>>> import numpy as np
>>> np.set_printoptions(precision=1, suppress=True, linewidth=120, sign=" ")
>>> out = np.array([[0, 0, 0, 3, 2, 0, 0], [3, 2, 1, 1, 3, 0, 1], [3, 0, 1, 2, 2, 0, 2]])
>>> F = out.T @ out
>>> print(F)
[[ 18   6   6   9  15   0   9]
 [  6   4   2   2   6   0   2]
 [  6   2   2   3   5   0   3]
 [  9   2   3  14  13   0   5]
 [ 15   6   5  13  17   0   7]
 [  0   0   0   0   0   0   0]
 [  9   2   3   5   7   0   5]]
>>> # rows and columns are dependent
>>> U, sig, Vh = np.linalg.svd(F)
>>> print(np.argmax(sig[:-1] / (sig[1:] + 1e-6)) + 1)
3
>>> print(sig.round(1) + 0)
[ 48.6   8.2   3.2   0.    0.    0.    0. ]
>>> out = U[:, :3] @ np.diag(sig[:3]) @ Vh[:3]
>>> print(round(float(np.linalg.norm(F - out, 2)), 1), round(float(sig[3]), 1))
0.0 0.0
>>> print(np.linalg.matrix_rank(F, rtol=0.05))
3
>>> U, sig, Vh = np.linalg.svd(F)
>>> vecs = Vh[:(sig > 1e-8).sum()]
>>> rng = np.random.default_rng(884758)
>>> vec = F[1] + 5 * F[6] + rng.integers(2) * np.eye(7)[6]
>>> print(vec)
[ 51.  14.  17.  27.  41.   0.  27.]
>>> print(round(np.linalg.norm(vec - vecs.T @ vecs @ vec), 1))
0.0
>>> print(np.linalg.matrix_rank(F, rtol=0.1))
2
>>> print(np.argsort(-np.linalg.norm(F, axis=0).round(6), kind="stable")[:3])
[ 4  0  3]
>>> vals, vecs = np.linalg.eigh(F)
>>> vec = np.array([2, 0, 0, 3, 0, 3, 3])
>>> print((np.sign(vecs[:, -1].round(6)) == np.sign(vecs[0, -1].round(6))).astype(int))
[ 1  1  1  1  1  0  1]
>>> print(np.abs(F).sum(axis=1).max(), round(float(np.abs(vals).max()), 1))
63 48.6
>>> out = F + rng.integers(-2, 3, (7, 3)) @ rng.integers(-2, 3, (3, 7))
>>> print(out)
[[20  4  8  5 19  4 11]
 [ 7  4  1  1  7  2  2]
 [ 2  0 10 -1  7 -2  5]
 [ 9  1  5 16 12 -3  6]
 [16  7  2 13 17  2  6]
 [-1 -1  3 -3  2  1  1]
 [15  2 -3  5  9  6  5]]
>>> print(np.round(np.linalg.svd(out - F, compute_uv=False), 1) + 0)
[ 15.   11.    3.4   0.    0.    0.    0. ]
>>> print(out - F)
[[ 2 -2  2 -4  4  4  2]
 [ 1  0 -1 -1  1  2  0]
 [-4 -2  8 -4  2 -2  2]
 [ 0 -1  2  2 -1 -3  1]
 [ 1  1 -3  0  0  2 -1]
 [-1 -1  3 -3  2  1  1]
 [ 6  0 -6  0  2  6  0]]
>>> mat = np.loadtxt("test2.csv", delimiter=",")
>>> print(mat.round(1) + 0)
[[-2.8  2.4 -0.8  1.8 -0.5  1.3 -2.  -1.4]
 [-2.1  0.1 -0.8  1.6  0.2  0.3  3.7  1.9]
 [-0.7 -1.1 -4.  -1.1  1.5 -1.4  0.1 -1.5]
 [-1.2 -3.  -0.6 -0.9 -3.1  1.8 -0.5  0.3]
 [ 0.5  1.9  0.  -2.  -2.   0.4  2.5 -2.6]
 [-2.8  0.5  1.4 -2.2 -0.6 -2.9 -0.5  1. ]
 [ 0.5 -1.   0.2  2.9 -2.  -2.9  0.2 -1.5]
 [ 1.6  2.  -2.4 -0.2 -2.2 -0.7 -0.8  2.7]]
>>> print(np.round(np.linalg.det(mat), 1))
-390625.0
>>> print(np.sort(np.abs(np.linalg.eigvals(mat))))
[ 5.  5.  5.  5.  5.  5.  5.  5.]
>>> print(np.allclose(mat, mat.T))
False
>>> assert mat == mat.T
Traceback (most recent call last):
  File "<python-input-33>", line 1, in <module>
    assert mat == mat.T
           ^^^^^^^^^^^^
ValueError: The truth value of an array with more than one element is ambiguous. Use a.any() or a.all()
>>> print(np.round((mat + mat.T) / 2, 1) + 0)
[[-2.8  0.1 -0.8  0.3  0.  -0.7 -0.7  0.1]
 [ 0.1  0.1 -0.9 -0.7  1.   0.4  1.3  1.9]
 [-0.8 -0.9 -4.  -0.9  0.8  0.   0.1 -1.9]
 [ 0.3 -0.7 -0.9 -0.9 -2.5 -0.2  1.2  0. ]
 [ 0.   1.   0.8 -2.5 -2.  -0.1  0.2 -2.4]
 [-0.7  0.4  0.  -0.2 -0.1 -2.9 -1.7  0.1]
 [-0.7  1.3  0.1  1.2  0.2 -1.7  0.2 -1.2]
 [ 0.1  1.9 -1.9  0.  -2.4  0.1 -1.2  2.7]]
>>> print(np.allclose(mat @ mat.T, mat.T @ mat))
True
>>> print(np.round(np.abs(np.linalg.eigvals(mat)).max(), 1))
5.0
>>> print(round(float(np.trace(mat)), 1))
-9.6
>>> print(np.count_nonzero(mat))
64
>>> print(np.unravel_index(np.abs(mat).argmax(), mat.shape))
(np.int64(2), np.int64(2))
>>> print(np.round(np.diff(mat, axis=0), 1) + 0)
[[ 0.7 -2.3  0.  -0.2  0.7 -1.   5.7  3.3]
 [ 1.4 -1.2 -3.2 -2.7  1.4 -1.7 -3.7 -3.4]
 [-0.5 -1.9  3.4  0.2 -4.6  3.2 -0.6  1.7]
 [ 1.7  5.   0.7 -1.1  1.1 -1.5  3.  -2.9]
 [-3.3 -1.5  1.4 -0.3  1.4 -3.3 -3.   3.6]
 [ 3.3 -1.5 -1.2  5.1 -1.4  0.   0.8 -2.5]
 [ 1.   3.  -2.5 -3.1 -0.1  2.2 -1.   4.2]]
>>> print(round(np.linalg.norm(mat), 1))
14.1
>>> print(np.round(mat - mat[0], 1) + 0)
[[ 0.   0.   0.   0.   0.   0.   0.   0. ]
 [ 0.7 -2.3  0.  -0.2  0.7 -1.   5.7  3.3]
 [ 2.1 -3.5 -3.1 -2.9  2.1 -2.7  2.  -0.1]
 [ 1.6 -5.4  0.2 -2.6 -2.5  0.5  1.4  1.6]
 [ 3.3 -0.4  0.9 -3.7 -1.4 -0.9  4.4 -1.3]
 [ 0.  -1.9  2.2 -4.   0.  -4.2  1.4  2.3]
 [ 3.3 -3.4  1.   1.2 -1.5 -4.3  2.2 -0.1]
 [ 4.4 -0.4 -1.5 -2.  -1.6 -2.   1.2  4.1]]
>>> print(mat.sum(axis=0))
[-7.   1.7 -6.9 -0.1 -8.7 -4.1  2.7 -1.3]
>>> print(np.linalg.svd(mat, compute_uv=False))
[ 5.  5.  5.  5.  5.  5.  5.  5.]
